$ python3 -q
>>> import numpy as np
>>> np.set_printoptions(precision=3, suppress=True, linewidth=120, sign=" ")
>>> A = np.loadtxt("block19.csv", delimiter=",")
>>> A
array([[  9.762,   1.599,   7.827,   3.897,   1.066,  -6.269,  -0.494,   2.001],
       [  6.544,  -1.29 ,   1.303,  -5.94 ,  -5.217,  -2.397, -12.855,  -8.332],
       [  1.674,  -0.827,   0.739,   0.788,   0.358,   0.077,  -0.282,  -0.835],
       [-12.614,  -0.236,  -6.819,   1.218,   2.386,   5.871,   9.489,   4.071],
       [ 10.057,   4.282,   3.862,  -1.123,  -0.815,  -7.808,  -4.246,   0.352],
       [  3.41 ,   0.105,   2.554,   2.31 ,   0.549,  -1.553,   0.49 ,   1.436],
       [ -9.66 ,   0.034,  -5.168,   0.076,   1.373,   4.396,   5.771,   1.915],
       [ -3.377,  -2.74 ,  -1.916,  -0.41 ,  -0.642,   3.833,   0.179,  -1.942],
       [ -3.334,  -2.896,  -2.231,  -3.853,  -2.127,   3.309,  -3.836,  -4.955],
       [ -2.333,   3.777,  -0.9  ,   3.402,   2.968,  -1.262,   7.944,   6.584],
       [  1.881,  -2.24 ,   1.511,   0.276,  -0.599,   1.639,  -2.79 ,  -2.174],
       [  0.615,  -1.926,   3.809,   5.804,   3.201,   0.963,   5.936,   3.758],
       [ -6.439,  -0.202,  -6.066,  -4.02 ,  -2.198,   3.468,  -1.314,  -2.463],
       [ -4.775,   1.941,  -5.311,  -4.749,  -2.473,   0.465,  -2.335,  -1.412],
       [ -7.921,   0.692,  -2.48 ,   4.471,   4.499,   3.065,  10.988,   6.486],
       [  9.297,   1.278,   5.452,   0.767,  -0.954,  -6.438,  -3.819,  -0.749],
       [  3.636,  -1.411,   3.057,   1.098,   0.253,  -0.022,  -1.035,  -0.414],
       [  0.022,   3.882,  -1.249,  -0.913,  -0.133,  -3.527,   0.896,   2.469],
       [ -0.099,   1.932,  -0.295,   0.684,   0.616,  -0.603,   1.626,   1.682],
       [  4.539,  -2.063,   0.213,  -7.24 ,  -5.888,  -0.294, -12.806,  -9.59 ],
       [  5.369,  -1.866,   0.345,  -7.538,  -6.172,  -0.581, -13.169,  -9.048],
       [  3.779,   3.205,   0.686,  -1.635,  -1.144,  -4.619,  -2.643,   0.722],
       [ -0.943,   1.414,  -3.989,  -5.548,  -3.499,  -1.111,  -6.136,  -4.032],
       [ -5.824,  -2.603,  -1.083,   3.97 ,   2.77 ,   5.354,   6.642,   2.818],
       [ -0.899,   0.981,   1.738,   5.719,   3.337,   0.619,   8.008,   5.67 ],
       [ 16.253,   1.124,  10.329,   1.806,  -0.745,  -8.385,  -6.9  ,  -0.754],
       [ -2.305,  -0.315,  -4.88 ,  -7.881,  -5.076,   1.23 ,  -8.946,  -6.974],
       [  5.2  ,   3.735,   2.107,  -0.196,   0.256,  -6.508,  -1.23 ,   2.727],
       [  4.649,   0.486,   0.496,  -2.962,  -2.431,  -2.421,  -6.18 ,  -2.155],
       [  5.876,   1.403,   3.035,  -1.494,  -1.045,  -3.932,  -4.873,  -1.206],
       [  3.738,   4.347,   0.991,   0.75 ,   1.169,  -5.363,   2.431,   3.679],
       [ -2.061,   2.463,  -0.899,   3.277,   2.734,  -0.974,   6.31 ,   4.772],
       [  2.061,   2.854,  -0.422,  -3.038,  -1.612,  -3.813,  -3.567,  -0.312],
       [  0.984,  -0.721,   3.132,   3.664,   2.296,  -0.171,   3.532,   2.234],
       [ -1.351,  -4.393,   0.3  ,  -0.68 ,  -0.677,   4.93 ,  -2.784,  -4.252],
       [ -7.954,  -4.464,  -2.472,   1.361,   1.487,   7.504,   4.015,  -0.439],
       [ -3.899,  -4.231,  -1.642,  -0.662,  -1.17 ,   4.89 ,  -1.606,  -3.001],
       [ -6.702,  -2.306,  -4.802,  -2.354,  -1.746,   5.126,  -0.682,  -2.693],
       [ 11.177,   0.208,   5.893,  -2.362,  -2.585,  -5.392,  -8.923,  -3.47 ]])
>>> W2 = A[[16, 38]].astype(float)
>>> for _ in range(3):
...     idx = np.linalg.norm(A[:, None] - W2, axis=-1).argmin(axis=1)
...     W2 = np.array([A[idx == j].mean(axis=0) for j in range(2)])
... 
>>> idx
array([ 1,  1,  0,  0,  1,  0,  0,  0,  0,  0,  0,  0,  0,  0,  0,  1,  0,  0,  0,  1,  1,  1,  0,  0,  0,  1,  0,  1,
        1,  1,  0,  0,  0,  0,  0,  0,  0,  0,  1])
>>> W2[1] - W2[0]
array([10.096,  1.271,  4.751, -2.178, -2.437, -6.007, -7.954, -2.891])
>>> np.abs(W2[1] - W2[0]).argmax()
np.int64(0)
>>> np.bincount(idx)
array([ 27,  12])
>>> gram = np.cov(A, rowvar=False)
>>> print(gram.shape)
(8, 8)
>>> np.linalg.eigvalsh(gram)[::-1]
array([ 87.754,  49.998,  10.468,   0.138,   0.105,   0.084,   0.059,   0.046])
>>> print(np.argwhere(np.triu(np.abs(np.corrcoef(A.T)) > 0.8, 1)))
[[ 0  2]
 [ 0  5]
 [ 3  4]
 [ 3  6]
 [ 3  7]
 [ 4  6]
 [ 4  7]
 [ 6  7]]
>>> np.polyfit(A[:, 6], A[:, 1], 1)
array([ 0.045,  0.173])
>>> round(float(np.corrcoef(A[:, 6], A[:, 1])[0, 1]), 3)
0.11
>>> np.median(A, axis=0)
array([ 0.615,  0.105,  0.3  , -0.196, -0.642, -0.294, -1.23 , -0.439])
>>> A2 = np.c_[A[:, :5] @ np.array([[1, 1, 3, 0, 3],
...     [3, 1, 1, 0, 3],
...     [3, 3, 3, 0, 3],
...     [2, 2, 0, 2, 1],
...     [2, 2, 1, 3, 1]]), np.array([9, 2, 0, 2, 9, 3, 3, 7, 1, 3, 7, 8, 4, 6, 7, 5, 6, 1, 3, 7, 0, 5, 2, 7, 1, 6, 5, 8, 4, 7, 5, 7, 9, 8, 7, 2, 5, 1, 0])]
>>> A2
array([[ 47.966,  44.768,  55.432,  10.992,  62.527,   9.   ],
       [-15.731, -13.151,  17.034, -27.531,   8.514,   2.   ],
       [  3.702,   5.356,   6.77 ,   2.65 ,   5.904,   0.   ],
       [-26.571, -26.099, -56.149,   9.594, -55.403,   2.   ],
       [ 30.613,  22.049,  45.224,  -4.691,  52.665,   9.   ],
       [ 17.105,  16.895,  18.546,   6.267,  21.066,   3.   ],
       [-22.164, -22.232, -43.077,   4.271, -42.933,   3.   ],
       [-19.449, -13.969, -19.261,  -2.746, -25.151,   7.   ],
       [-30.675, -24.883, -21.718, -14.087, -31.363,   1.   ],
       [ 19.038,  11.484,  -2.954,  15.708,   8.002,   3.   ],
       [ -0.952,   3.528,   7.337,  -1.245,   3.133,   7.   ],
       [ 24.274,  28.126,  14.547,  21.211,  16.499,   8.   ],
       [-37.679, -37.275, -39.915, -14.634, -44.339,   4.   ],
       [-29.329, -33.211, -30.79 , -16.917, -31.657,   6.   ],
       [  4.655,   3.271, -26.012,  22.439, -20.157,   7.   ],
       [ 29.113,  26.557,  44.571,  -1.328,  47.894,   5.   ],
       [ 11.276,  14.098,  18.921,   2.955,  17.197,   6.   ],
       [  5.829,  -1.935,   0.068,  -2.225,   6.919,   1.   ],
       [  7.412,   3.548,   1.366,   3.216,   5.914,   3.   ],
       [-27.267, -23.141,   6.305, -32.144,  -5.061,   7.   ],
       [-26.614, -22.882,   9.104, -33.592,  -2.166,   0.   ],
       [  9.894,   3.484,  15.456,  -6.702,  20.231,   5.   ],
       [-26.762, -29.59 , -16.881, -21.593, -19.601,   2.   ],
       [ -3.402,   1.804, -20.554,  16.25 , -21.79 ,   7.   ],
       [ 25.37 ,  23.408,   6.835,  21.449,  14.516,   1.   ],
       [ 52.734,  50.486,  80.125,   1.377,  84.179,   6.   ],
       [-43.804, -43.174, -26.946, -30.99 , -35.457,   5.   ],
       [ 22.846,  15.376,  25.912,   0.376,  33.186,   8.   ],
       [ -3.191,  -4.163,  13.49 , -13.217,  11.5  ,   4.   ],
       [ 14.112,  11.306,  27.091,  -6.123,  28.403,   7.   ],
       [ 23.59 ,  14.896,  19.703,   5.007,  29.147,   5.   ],
       [ 14.653,   9.727,  -3.683,  14.756,   4.52 ,   7.   ],
       [  0.057,  -5.651,   6.159, -10.912,   8.829,   9.   ],
       [ 20.137,  21.579,  13.923,  14.216,  16.145,   8.   ],
       [-16.344,  -7.558,  -8.223,  -3.391, -17.689,   7.   ],
       [-23.066, -14.138, -34.255,   7.183, -41.822,   2.   ],
       [-25.182, -16.72 , -22.024,  -4.834, -31.148,   5.   ],
       [-36.226, -31.614, -38.564,  -9.946, -45.53 ,   1.   ],
       [ 19.586,  19.17 ,  48.833, -12.479,  46.887,   0.   ]])
>>> np.linalg.matrix_rank(A2)
np.int64(6)
>>> np.round(np.linalg.norm(A2 - A @ np.linalg.lstsq(A, A2)[0], axis=0), 3) + 0
array([  0.   ,   0.   ,   0.   ,   0.   ,   0.   ,  32.204])
>>> np.linalg.norm(np.linalg.qr(A)[0].T @ A2, axis=0) ** 2 / ((A2 ** 2).sum(axis=0) + 1e-12)
array([ 1.   ,  1.   ,  1.   ,  1.   ,  1.   ,  0.097])
>>> print(np.linalg.matrix_rank(np.c_[A, A2]))
9
